In [1]: import numpy as np

In [2]: import numpy.linalg as la

In [3]: np.set_printoptions(suppress=True, linewidth=140)

In [4]: X = np.array([[-0.4, -0.2, 0.5, -0.1],
   ...:     [0.8, -0.1, 0.8, 1.3],
   ...:     [0.4, 1.0, 0.4, -0.2],
   ...:     [-0.4, -1.1, 1.0, 0.6]])

In [5]: X
Out[5]: 
array([[-0.4, -0.2,  0.5, -0.1],
       [ 0.8, -0.1,  0.8,  1.3],
       [ 0.4,  1. ,  0.4, -0.2],
       [-0.4, -1.1,  1. ,  0.6]])

In [6]: M2 = X / la.norm(X, axis=1, keepdims=True)

In [7]: cov = M2 @ M2.T

In [8]: print((cov - 2 * np.eye(4)).round(6).argmax(axis=1))
[3 3 1 0]

In [9]: (np.abs(cov) > 0.9).astype(int)
Out[9]: 
array([[1, 0, 0, 0],
       [0, 1, 0, 0],
       [0, 0, 1, 0],
       [0, 0, 0, 1]])

In [10]: cov.round(2)
Out[10]: 
array([[ 1.  , -0.03, -0.18,  0.73],
       [-0.03,  1.  ,  0.14,  0.48],
       [-0.18,  0.14,  1.  , -0.51],
       [ 0.73,  0.48, -0.51,  1.  ]])

In [11]: left, sigma, vt = la.svd(X)

In [12]: sigma.round(2)
Out[12]: array([2.1 , 1.55, 0.86, 0.06])

In [13]: np.argmax(sigma[:-1] / (sigma[1:] + 1e-6)) + 1
Out[13]: np.int64(3)

In [14]: M2 = left[:, :3] @ np.diag(sigma[:3]) @ vt[:3]

In [15]: la.matrix_rank(X, rtol=0.05)
Out[15]: np.int64(3)

In [16]: M2.round(2)
Out[16]: 
array([[-0.37, -0.22,  0.51, -0.13],
       [ 0.81, -0.11,  0.8 ,  1.29],
       [ 0.39,  1.01,  0.4 , -0.19],
       [-0.42, -1.09,  1.  ,  0.62]])

In [17]: np.round(np.abs(X - M2).max(), 2)
Out[17]: np.float64(0.03)

In [18]: np.round(la.norm(X - M2, 2), 2), round(sigma[3], 2)
Out[18]: (np.float64(0.06), np.float64(0.06))

In [19]: np.unique(M2.round(6), axis=0).shape
Out[19]: (4, 4)

In [20]: print(np.allclose(M2[:-1].T @ la.lstsq(M2[:-1].T, M2[-1])[0], M2[-1]))
True

In [21]: W1 = np.array([[-3, -3, 1, -1, -1],
    ...:     [0, 0, -1, 3, -2],
    ...:     [-2, -1, 1, 0, -3],
    ...:     [-2, 2, 1, 0, 0]])

In [22]: coef = np.array([3, 1, 3, 1, 2])

In [23]: H = np.maximum(X @ W1 + coef, 0)

In [24]: (H > 0).mean(axis=0)
Out[24]: array([0.75, 0.75, 1.  , 0.5 , 0.5 ])

In [25]: (H > 0).astype(int)
Out[25]: 
array([[1, 1, 1, 1, 1],
       [0, 1, 1, 0, 0],
       [1, 0, 1, 1, 0],
       [1, 1, 1, 0, 1]])

In [26]: C = np.array([[0, 2, 1], [1, 0, 0], [-2, 2, -2], [1, -2, 1], [-2, 2, 1]])

In [27]: np.round(H @ C, 2)
Out[27]: 
array([[ -6.7,  14.2,  -0.9],
       [-11.6,  12. , -12. ],
       [ -1.6,   0.8,  -0.2],
       [-11.4,  15.8,  -8. ]])

In [28]: W0 = np.maximum(np.array([[3, 0, 5],
    ...:     [2, 4, 0],
    ...:     [1, 0, 3],
    ...:     [5, 2, 5],
    ...:     [3, 5, 2],
    ...:     [4, 4, 1],
    ...:     [3, 4, 1],
    ...:     [3, 5, 5],
    ...:     [0, 5, 2],
    ...:     [3, 3, 2],
    ...:     [1, 0, 3],
    ...:     [2, 1, 1]]) @ np.array([[-1, -2, 3, 3], [2, 1, -2, 1], [0, 1, 1, 1]]) + np.array([7, 5, -9, -1]), 0)

In [29]: print(W0)
[[ 4  4  5 13]
 [13  5  0  9]
 [ 6  6  0  5]
 [ 6  2  7 21]
 [14  6  0 15]
 [11  2  0 16]
 [12  4  0 13]
 [14  9  0 18]
 [17 12  0  6]
 [10  4  0 13]
 [ 6  6  0  5]
 [ 7  3  0  7]]

In [30]: # rows 2 and 10 are equal

In [31]: Xc = W0 - W0.mean(axis=0)

In [32]: evecs = la.svd(Xc)[2][:1]

In [33]: M2 = Xc - Xc @ evecs.T @ evecs

In [34]: np.round(M2.std(axis=0), 2)
Out[34]: array([3.9 , 2.31, 1.71, 1.39])

In [35]: la.norm(M2, axis=1).round(6).argmax()
Out[35]: np.int64(8)
